>>> import numpy as np
>>> np.set_printoptions(precision=2, suppress=True, linewidth=160)
>>> data = np.load("dump.npy")
>>> data
array([[ 1,  1,  2,  0],
       [ 4,  4,  4,  1],
       [ 5,  6,  7,  1],
       [ 5,  7,  8,  4],
       [ 8, 10,  9,  4],
       [ 8, 11, 11,  5],
       [ 8, 14, 12,  7],
       [ 9, 16, 15,  8],
       [11, 16, 15,  9],
       [14, 19, 15, 12],
       [14, 20, 18, 15],
       [14, 23, 20, 16],
       [17, 25, 20, 17],
       [19, 25, 21, 19],
       [19, 26, 21, 21],
       [19, 27, 24, 23],
       [21, 30, 24, 23],
       [23, 32, 25, 23],
       [24, 35, 26, 26],
       [24, 36, 27, 28],
       [27, 38, 30, 28],
       [28, 40, 32, 30],
       [30, 41, 35, 32]])
>>> cent = data[[5, 2]].astype(float)
>>> for _ in range(7):
...     z = np.linalg.norm(data[:, None] - cent, axis=-1).argmin(axis=1)
...     cent = np.array([data[z == j].mean(axis=0) for j in range(2)])
... 
>>> z
array([1, 1, 1, 1, 1, 1, 1, 1, 1, 1, 0, 0, 0, 0, 0, 0, 0, 0, 0, 0, 0, 0, 0])
>>> cent[1] - cent[0]
array([-14.16, -20.22, -15.05, -18.05])
>>> np.bincount(z)
array([13, 10])
>>> f = np.array([2, 2, 0, 2, 2, 2, 0]) + 0.5
>>> A = np.outer(f, f) / (f @ f)
>>> A
array([[0.2 , 0.2 , 0.04, 0.2 , 0.2 , 0.2 , 0.04],
       [0.2 , 0.2 , 0.04, 0.2 , 0.2 , 0.2 , 0.04],
       [0.04, 0.04, 0.01, 0.04, 0.04, 0.04, 0.01],
       [0.2 , 0.2 , 0.04, 0.2 , 0.2 , 0.2 , 0.04],
       [0.2 , 0.2 , 0.04, 0.2 , 0.2 , 0.2 , 0.04],
       [0.2 , 0.2 , 0.04, 0.2 , 0.2 , 0.2 , 0.04],
       [0.04, 0.04, 0.01, 0.04, 0.04, 0.04, 0.01]])
>>> rk = np.linalg.matrix_rank(A)
>>> rk
np.int64(1)
>>> ns = np.linalg.svd(A)[2][rk:].T
>>> [int(np.linalg.matrix_rank(A[:i])) for i in range(1, len(A) + 1)]
[1, 1, 1, 1, 1, 1, 1]
>>> ns.shape
(7, 6)
>>> ns @ ns.T
array([[ 0.8 , -0.2 , -0.04, -0.2 , -0.2 , -0.2 , -0.04],
       [-0.2 ,  0.8 , -0.04, -0.2 , -0.2 , -0.2 , -0.04],
       [-0.04, -0.04,  0.99, -0.04, -0.04, -0.04, -0.01],
       [-0.2 , -0.2 , -0.04,  0.8 , -0.2 , -0.2 , -0.04],
       [-0.2 , -0.2 , -0.04, -0.2 ,  0.8 , -0.2 , -0.04],
       [-0.2 , -0.2 , -0.04, -0.2 , -0.2 ,  0.8 , -0.04],
       [-0.04, -0.04, -0.01, -0.04, -0.04, -0.04,  0.99]])
>>> print([int(np.linalg.matrix_rank(A[:, :j + 1])) for j in range(7)])
[1, 1, 1, 1, 1, 1, 1]
>>> [int(np.linalg.matrix_rank(np.delete(A, i, axis=0))) for i in range(7)]
[1, 1, 1, 1, 1, 1, 1]
>>> m1 = np.load("block9.npy")
>>> m1
array([[ 1.02,  2.  , -2.  ,  2.  ,  1.  ,  2.  , -1.  , -2.  ],
       [ 2.  , -1.98,  2.  , -1.  ,  0.  ,  2.  ,  2.  ,  1.  ],
       [ 1.  , -1.  , -0.98, -2.  , -1.  ,  2.  , -1.  , -2.  ],
       [ 0.  ,  1.  , -2.  , -0.98,  0.  , -2.  , -2.  , -2.  ],
       [-2.  , -2.  ,  1.  , -2.  ,  2.02, -2.  , -2.  ,  1.  ],
       [ 0.  ,  1.  ,  2.  ,  2.  ,  2.  ,  0.02,  2.  , -2.  ],
       [ 1.  , -1.  ,  1.  , -1.  , -2.  , -1.  ,  2.02, -2.  ],
       [ 1.  ,  2.  , -2.  ,  2.  ,  1.  ,  2.  , -1.  , -1.98]])
>>> f = np.array([1, -3])
>>> np.polyval(f, m1[7])
array([-2.  , -1.  , -5.  , -1.  , -2.  , -1.  , -4.  , -4.98])
>>> np.convolve(m1[7], f)
array([ 1.  , -1.  , -8.  ,  8.  , -5.  , -1.  , -7.  ,  1.02,  5.94])
>>> np.cross(m1[7, :3], m1[2, :3])
array([-3.96, -1.02, -3.  ])
>>> left, sigma, Vt = np.linalg.svd(m1)
>>> print(sigma.round(2) + 0)
[8.07 6.49 5.31 4.28 3.4  1.21 0.46 0.  ]
>>> np.argmax(sigma[:-1] / (sigma[1:] + 1e-6)) + 1
np.int64(7)
>>> M2 = left[:, :7] @ np.diag(sigma[:7]) @ Vt[:7]
>>> np.round(np.abs(m1 - M2).max(), 2)
np.float64(0.0)
>>> np.round(np.linalg.norm(m1 - M2, 2), 2), round(sigma[7], 2)
(np.float64(0.0), np.float64(0.0))
>>> round(np.linalg.norm(m1 - M2) / np.linalg.norm(m1), 2)
np.float64(0.0)
>>> F = np.loadtxt("x.csv", delimiter=",")
>>> F
array([[0.33, 0.  , 0.  , 0.33, 0.  , 0.33, 0.  ],
       [0.  , 0.5 , 0.  , 0.  , 0.  , 0.  , 0.5 ],
       [0.  , 0.  , 0.5 , 0.  , 0.5 , 0.  , 0.  ],
       [0.33, 0.  , 0.  , 0.33, 0.  , 0.33, 0.  ],
       [0.  , 0.  , 0.  , 0.33, 0.33, 0.  , 0.33],
       [0.  , 0.  , 0.  , 0.  , 0.  , 1.  , 0.  ],
       [0.25, 0.  , 0.  , 0.25, 0.25, 0.  , 0.25]])
>>> vec = np.array([3, 7, -5, 6, 3, 2, -3])
>>> F @ vec
array([ 3.67,  2.  , -1.  ,  3.67,  2.  ,  2.  ,  2.25])
>>> np.einsum("ij,j->i", F, vec)
array([ 3.67,  2.  , -1.  ,  3.67,  2.  ,  2.  ,  2.25])
>>> np.sign((F @ vec).round(6))
array([ 1.,  1., -1.,  1.,  1.,  1.,  1.])
